>>> import numpy as np
>>> import numpy.linalg as la
>>> np.set_printoptions(precision=1, suppress=True, linewidth=100, legacy="1.25")
>>> data = np.load("a.npy")
>>> data
array([[ 2,  0,  2,  0],
       [ 2, 10,  1,  2],
       [ 1, 10,  2,  2],
       [ 1,  5,  0,  1]])
>>> left, sv, VT = la.svd(data)
>>> sv.round(1) + 0
array([15.6,  2.8,  1.2,  0. ])
>>> np.argmax(sv[:-1] / (sv[1:] + 1e-6)) + 1
3
>>> other = left[:, :3] @ np.diag(sv[:3]) @ VT[:3]
>>> la.matrix_rank(data, rtol=0.05)
3
>>> other.round(1) + 0
array([[ 2.,  0.,  2.,  0.],
       [ 2., 10.,  1.,  2.],
       [ 1., 10.,  2.,  2.],
       [ 1.,  5.,  0.,  1.]])
>>> m1 = np.loadtxt("layer11.csv", delimiter=",")
>>> m1
array([[-8., -2.,  9.,  4., -8., -2.,  5., -1.],
       [-6.,  0., 11.,  6., -6.,  0.,  7.,  1.],
       [-5.,  1., 12.,  7., -5.,  1.,  8.,  2.],
       [-9., -3.,  8.,  3., -9., -3.,  4., -2.]])
>>> rk = la.matrix_rank(m1)
>>> rk
2
>>> ns = la.svd(m1)[2][rk:].T
>>> np.allclose(m1 @ ns, 0)
True
>>> la.matrix_rank(m1.T @ m1), la.matrix_rank(m1 @ m1.T)
(2, 2)
>>> [int(la.matrix_rank(m1[:, :j + 1])) for j in range(8)]
[1, 2, 2, 2, 2, 2, 2, 2]
>>> [round(float(x), 1) for x in la.svd(m1, compute_uv=False)[:3]]
[32.3, 8.9, 0.0]
>>> la.matrix_rank(m1, rtol=0.1)
2
>>> round(la.norm(m1, 2) / la.norm(m1), 1)
1.0
>>> th = np.radians(15)
>>> Rm = np.eye(8)
>>> Rm[3, 3] = Rm[7, 7] = np.cos(th)
>>> Rm[3, 7], Rm[7, 3] = -np.sin(th), np.sin(th)
>>> Rm
array([[ 1. ,  0. ,  0. ,  0. ,  0. ,  0. ,  0. ,  0. ],
       [ 0. ,  1. ,  0. ,  0. ,  0. ,  0. ,  0. ,  0. ],
       [ 0. ,  0. ,  1. ,  0. ,  0. ,  0. ,  0. ,  0. ],
       [ 0. ,  0. ,  0. ,  1. ,  0. ,  0. ,  0. , -0.3],
       [ 0. ,  0. ,  0. ,  0. ,  1. ,  0. ,  0. ,  0. ],
       [ 0. ,  0. ,  0. ,  0. ,  0. ,  1. ,  0. ,  0. ],
       [ 0. ,  0. ,  0. ,  0. ,  0. ,  0. ,  1. ,  0. ],
       [ 0. ,  0. ,  0. ,  0.3,  0. ,  0. ,  0. ,  1. ]])
>>> other = m1 @ Rm.T
>>> other
array([[-8. , -2. ,  9. ,  4.1, -8. , -2. ,  5. ,  0.1],
       [-6. ,  0. , 11. ,  5.5, -6. ,  0. ,  7. ,  2.5],
       [-5. ,  1. , 12. ,  6.2, -5. ,  1. ,  8. ,  3.7],
       [-9. , -3. ,  8. ,  3.4, -9. , -3. ,  4. , -1.2]])
>>> X = np.tril(np.array([[0, 2, 0, 0, 0],
...     [2, 2, 2, 0, 0],
...     [1, 3, 0, 0, 0],
...     [2, 1, 1, 3, 2],
...     [3, 0, 1, 0, 1]]), -1) + np.eye(5, dtype=int)
>>> X
array([[1, 0, 0, 0, 0],
       [2, 1, 0, 0, 0],
       [1, 3, 1, 0, 0],
       [2, 1, 1, 1, 0],
       [3, 0, 1, 0, 1]])
>>> other = np.array([[0, 3],
...     [3, -1],
...     [-3, 3],
...     [-1, 3],
...     [-2, 2],
...     [3, 2],
...     [-3, -3],
...     [-3, 0]])
>>> np.einsum("ij->j", m1)
array([-28.,  -4.,  40.,  20., -28.,  -4.,  24.,   0.])
>>> la.matrix_rank(m1 @ other)
2
>>> m1 @ other
array([[-39., -18.],
       [-51.,   0.],
       [-57.,   9.],
       [-33., -27.]])
>>> np.einsum("ij,ij->i", m1, m1)
array([259., 279., 313., 273.])
>>> other.T @ m1.T
array([[-39., -51., -57., -33.],
       [-18.,   0.,   9., -27.]])
>>> np.vstack([m1, other.T]).shape
(6, 8)
>>> f, r1 = X[4], X[0]
>>> f @ f
11
>>> pr = (f @ r1) / (f @ f) * f
>>> r1 - pr
array([ 0.2,  0. , -0.3,  0. , -0.3])
>>> np.outer(f, r1)
array([[3, 0, 0, 0, 0],
       [0, 0, 0, 0, 0],
       [1, 0, 0, 0, 0],
       [0, 0, 0, 0, 0],
       [1, 0, 0, 0, 0]])
>>> la.matrix_rank(np.outer(f, r1))
1
>>> vals, V = la.eig(X)
>>> np.sort(la.eigvals(la.inv(X)))
array([1., 1., 1., 1., 1.])
>>> X @ V[:, 0] - vals[0] * V[:, 0]
array([0., 0., 0., 0., 0.])
>>> np.sort(la.eigvals(X @ X))
array([1., 1., 1., 1., 1.])
>>> np.sort(la.eigvals(X.T))
array([1., 1., 1., 1., 1.])
>>> np.round(la.norm(m1[2], 1), 1), round(la.norm(m1[2], np.inf), 1)
(41.0, 12.0)
>>> la.norm(m1, axis=1)
array([16.1, 16.7, 17.7, 16.5])
>>> round(la.norm(m1, "nuc"), 1)
41.2
>>> m1[2] @ m1[3]
229.0
>>> la.norm(m1, axis=0)
array([14.4,  3.7, 20.2, 10.5, 14.4,  3.7, 12.4,  3.2])
>>> round(la.norm(m1) ** 2 / la.norm(m1, 2) ** 2, 1)
1.1
>>> f = np.array([9, 5, -7, 9, -9, 6, 6])
>>> A = -1 * np.eye(7) + np.outer(f, f)
>>> A
array([[ 80.,  45., -63.,  81., -81.,  54.,  54.],
       [ 45.,  24., -35.,  45., -45.,  30.,  30.],
       [-63., -35.,  48., -63.,  63., -42., -42.],
       [ 81.,  45., -63.,  80., -81.,  54.,  54.],
       [-81., -45.,  63., -81.,  80., -54., -54.],
       [ 54.,  30., -42.,  54., -54.,  35.,  36.],
       [ 54.,  30., -42.,  54., -54.,  36.,  35.]])
>>> f = np.array([-1, 2, 3, -1, -2, 2, 0])
>>> other = A + np.outer(f, np.eye(7)[2])
>>> round(la.det(other) / la.det(A), 1), round(float(1 + la.solve(A, f)[2]), 1)
(-2.0, -2.0)
>>> other
array([[ 80.,  45., -64.,  81., -81.,  54.,  54.],
       [ 45.,  24., -33.,  45., -45.,  30.,  30.],
       [-63., -35.,  51., -63.,  63., -42., -42.],
       [ 81.,  45., -64.,  80., -81.,  54.,  54.],
       [-81., -45.,  61., -81.,  80., -54., -54.],
       [ 54.,  30., -40.,  54., -54.,  35.,  36.],
       [ 54.,  30., -42.,  54., -54.,  36.,  35.]])
>>> W0 = np.array([[0.0, -1.0, 0.0, 0.0, 0.0, 0.0],
...     [-1.0, -2.0, -1.0, 0.0, 0.0, 0.0],
...     [0.0, -1.0, 2.0, -1.0, 0.0, 0.0],
...     [0.0, 0.0, -1.0, 2.0, -1.0, 0.0],
...     [0.0, 0.0, 0.0, -1.0, -1.0, -1.0],
...     [0.0, 0.0, 0.0, 0.0, -1.0, -2.0]])
>>> # symmetric, so the eigenvalues are real
>>> np.all(la.eigvalsh(W0) > 0)
False
>>> np.round(la.eigvalsh(W0).min(), 1)
-2.7
>>> vals, V = la.eigh(W0)
>>> (vals > 1e-8).sum(), (vals < -1e-8).sum()
(3, 3)
>>> np.round(V.T @ V, 1) + 0
array([[1., 0., 0., 0., 0., 0.],
       [0., 1., 0., 0., 0., 0.],
       [0., 0., 1., 0., 0., 0.],
       [0., 0., 0., 1., 0., 0.],
       [0., 0., 0., 0., 1., 0.],
       [0., 0., 0., 0., 0., 1.]])
>>> np.round(V @ np.diag(vals) @ V.T, 1) + 0
array([[ 0., -1.,  0.,  0.,  0.,  0.],
       [-1., -2., -1.,  0.,  0.,  0.],
       [ 0., -1.,  2., -1.,  0.,  0.],
       [ 0.,  0., -1.,  2., -1.,  0.],
       [ 0.,  0.,  0., -1., -1., -1.],
       [ 0.,  0.,  0.,  0., -1., -2.]])
>>> np.round(np.abs(V[:, -1]), 1) + 0
array([0. , 0.1, 0.7, 0.7, 0.2, 0. ])
>>> np.unique(vals.round(6) + 0, return_counts=True)[1]
array([1, 1, 1, 1, 1, 1])
>>> q, Rm = la.qr(W0)
>>> abs(Rm[0, 0]), round(la.norm(W0[:, 0]), 1)
(1.0, 1.0)
>>> np.abs(np.diag(Rm))
array([1. , 1.4, 1.7, 1.6, 1.6, 1.1])
>>> q.shape, Rm.shape
((6, 6), (6, 6))
>>> np.round(q @ Rm, 1) + 0
array([[ 0., -1.,  0.,  0.,  0.,  0.],
       [-1., -2., -1.,  0.,  0.,  0.],
       [ 0., -1.,  2., -1.,  0.,  0.],
       [ 0.,  0., -1.,  2., -1.,  0.],
       [ 0.,  0.,  0., -1., -1., -1.],
       [ 0.,  0.,  0.,  0., -1., -2.]])
>>> q
array([[ 0. , -0.7,  0.6,  0.3,  0.2,  0.2],
       [ 1. ,  0. ,  0. ,  0. ,  0. ,  0. ],
       [-0. , -0.7, -0.6, -0.3, -0.2, -0.2],
       [-0. ,  0. ,  0.6, -0.6, -0.4, -0.3],
       [-0. ,  0. , -0. ,  0.6, -0.6, -0.5],
       [-0. ,  0. , -0. , -0. , -0.6,  0.8]])
>>> np.allclose(Rm.T @ Rm, W0.T @ W0)
True
>>> np.round(q.T @ q, 1) + 0
array([[1., 0., 0., 0., 0., 0.],
       [0., 1., 0., 0., 0., 0.],
       [0., 0., 1., 0., 0., 0.],
       [0., 0., 0., 1., 0., 0.],
       [0., 0., 0., 0., 1., 0.],
       [0., 0., 0., 0., 0., 1.]])
>>> x0 = np.array([-2, -3, 3, -3, 1, -2])
>>> target = W0 @ x0
>>> coef, lr = np.zeros(6), 1 / la.norm(W0, 2) ** 2
>>> for i in range(4):
...     coef -= lr * W0.T @ (W0 @ coef - target)
...     if i % 1 == 0: print(i, round(la.norm(W0 @ coef - target), 1))
... 
0 3.0
1 1.3
2 1.0
3 0.9
>>> np.round(la.cond(W0), 1)
9.9
>>> coef
array([-0.9, -3.3,  2.6, -3.5,  0.2, -1.3])
>>> E = np.load("w.npy")
>>> E
array([[-1.2, -2.2,  1. ,  1.9, -0.3, -1.7],
       [ 3.1,  0.2, -1.4, -0.6,  1.3,  2.4],
       [ 1.7, -4. ,  2.6,  6.2, -2. , -2.1],
       [-0.5, -0.3,  0.7,  1. , -0.5, -1.6],
       [ 0.7, -2.2, -1.5,  3.6, -1.2,  0.4]])
>>> x0 = np.array([-3, 3, -1, -3, -5, 4])
>>> E @ x0
array([-15. ,  -2.4, -36.7,  -7. , -10.4])
>>> E * x0
array([[  3.6,  -6.6,  -1. ,  -5.7,   1.5,  -6.8],
       [ -9.3,   0.6,   1.4,   1.8,  -6.5,   9.6],
       [ -5.1, -12. ,  -2.6, -18.6,  10. ,  -8.4],
       [  1.5,  -0.9,  -0.7,  -3. ,   2.5,  -6.4],
       [ -2.1,  -6.6,   1.5, -10.8,   6. ,   1.6]])
>>> np.einsum("ij,j->i", E, x0)
array([-15. ,  -2.4, -36.7,  -7. , -10.4])
>>> E @ (2 * x0)
array([-30. ,  -4.8, -73.4, -14. , -20.8])
>>> E @ np.eye(6)[4]
array([-0.3,  1.3, -2. , -0.5, -1.2])
>>> (E @ x0).argmax()
1
>>> f = np.array([-5, 1])
>>> np.polyval(f, E[2])
array([ -7.5,  21. , -12. , -30. ,  11. ,  11.5])
>>> np.convolve(E[2], f)
array([ -8.5,  21.7, -17. , -28.4,  16.2,   8.5,  -2.1])
>>> np.array([np.convolve(row, f, "same") for row in E])
array([[  6. ,   9.8,  -7.2,  -8.5,   3.4,   8.2],
       [-15.5,   2.1,   7.2,   1.6,  -7.1, -10.7],
       [ -8.5,  21.7, -17. , -28.4,  16.2,   8.5],
       [  2.5,   1. ,  -3.8,  -4.3,   3.5,   7.5],
       [ -3.5,  11.7,   5.3, -19.5,   9.6,  -3.2]])
>>> x0 = np.array([0, -3, 3, -1, 1, -2, -3])
>>> A @ x0
array([-756., -417.,  585., -755.,  755., -502., -501.])
>>> np.einsum("ij,j->i", A, x0)
array([-756., -417.,  585., -755.,  755., -502., -501.])
>>> la.norm(A @ x0) <= la.norm(A, 2) * la.norm(x0) + 1e-9
True
>>> A * x0
array([[   0., -135., -189.,  -81.,  -81., -108., -162.],
       [   0.,  -72., -105.,  -45.,  -45.,  -60.,  -90.],
       [  -0.,  105.,  144.,   63.,   63.,   84.,  126.],
       [   0., -135., -189.,  -80.,  -81., -108., -162.],
       [  -0.,  135.,  189.,   81.,   80.,  108.,  162.],
       [   0.,  -90., -126.,  -54.,  -54.,  -70., -108.],
       [   0.,  -90., -126.,  -54.,  -54.,  -72., -105.]])
>>> A @ np.ones(7)
array([ 170.,   94., -134.,  170., -172.,  113.,  113.])
>>> A @ np.eye(7)[1]
array([ 45.,  24., -35.,  45., -45.,  30.,  30.])
>>> (A @ x0).argmax()
4
>>> (A * x0).sum(axis=1)
array([-756., -417.,  585., -755.,  755., -502., -501.])
>>> A @ (2 * x0)
array([-1512.,  -834.,  1170., -1510.,  1510., -1004., -1002.])
>>> np.sign((A @ x0).round(6))
array([-1., -1.,  1., -1.,  1., -1., -1.])
>>> J = np.loadtxt("mat.csv", delimiter=",")
>>> J
array([[  0.1,  -0.7,  -0.9,   0.5],
       [  0.1,  -0.9,  -0.9,  -0.7],
       [  0.2,  -0.1,  -0.2,   1.1],
       [ -0.1,  -0.2,  -1.5,  -0.9],
       [  1.2,   1.4,   0.1,   1.1],
       [  1. ,  -1.1,  -0.8,   2.2],
       [ -0.7,  -1. ,   1.4,  -0.7],
       [  1.2,  -0.9,  -0.3,  -1.1],
       [  0.6,   0.9,   0.3,   0. ],
       [ -1.4,  -0.7,   0. ,  -1.5],
       [ -0.5,   0.7,  -0.4,  -1.4],
       [ -0.4,  -0.4,   0.1,  -0.4],
       [ -1.8,   0.6,  -0.7,   0. ],
       [ -1.1,   0.3,   1.1,  -0.7],
       [ -1.5,   0. ,  -1.3,   0.4],
       [  0.6,  -1.5,  -0.3,   0.3],
       [  0.2,  -0.3,  -0.1,   2. ],
       [  0. ,   0.2,   0.5,  -0.5],
       [  0.9,  -0.5,  -0.1,   0.3],
       [ -1.3,  -0.4,  -0.9,  -0.1],
       [ -1.8,   1.5,  -0.9,   0.7],
       [ -0.1,  -0.8,  -0.8,  -0.3],
       [  1.6,   0. ,  -0.5,  -1. ],
       [  0.4,   0.6,  -1. ,  -0.6],
       [ -0.6,   0.9,   1.1,  -0.7],
       [ -1.7,   0. ,  -1.6,   1.1],
       [  0.2,  -2.8,  -0.5,   0.7],
       [ -0.3,   0. ,   0.5,   2.3],
       [ -0.6,   0.6,   0.6,   2. ],
       [ -1.2,  -0.3,   2.3,   0.1],
       [-22. , -20. , -32. , -10. ],
       [  1.5,  -2.3,   0.8,   0.3],
       [ -0.5,   0.9,  -0.3,  -0.2]])
>>> cen = J - J.mean(axis=0)
>>> left, sv, VT = la.svd(cen, full_matrices=False)
>>> np.abs(VT[0]).argmax()
2
>>> round(float((sv ** 2).sum() ** 2 / (sv ** 4).sum()), 1)
1.1
>>> VT[0] * np.sign(VT[0, np.abs(VT[0]).argmax()])
array([0.5, 0.4, 0.7, 0.2])
>>> np.round(cen.mean(axis=0), 1) + 0
array([0., 0., 0., 0.])
>>> np.abs(VT[-1])
array([0.5, 0.5, 0.6, 0.1])
>>> np.searchsorted(np.cumsum(sv ** 2) / (sv ** 2).sum(), 0.9) + 1
1
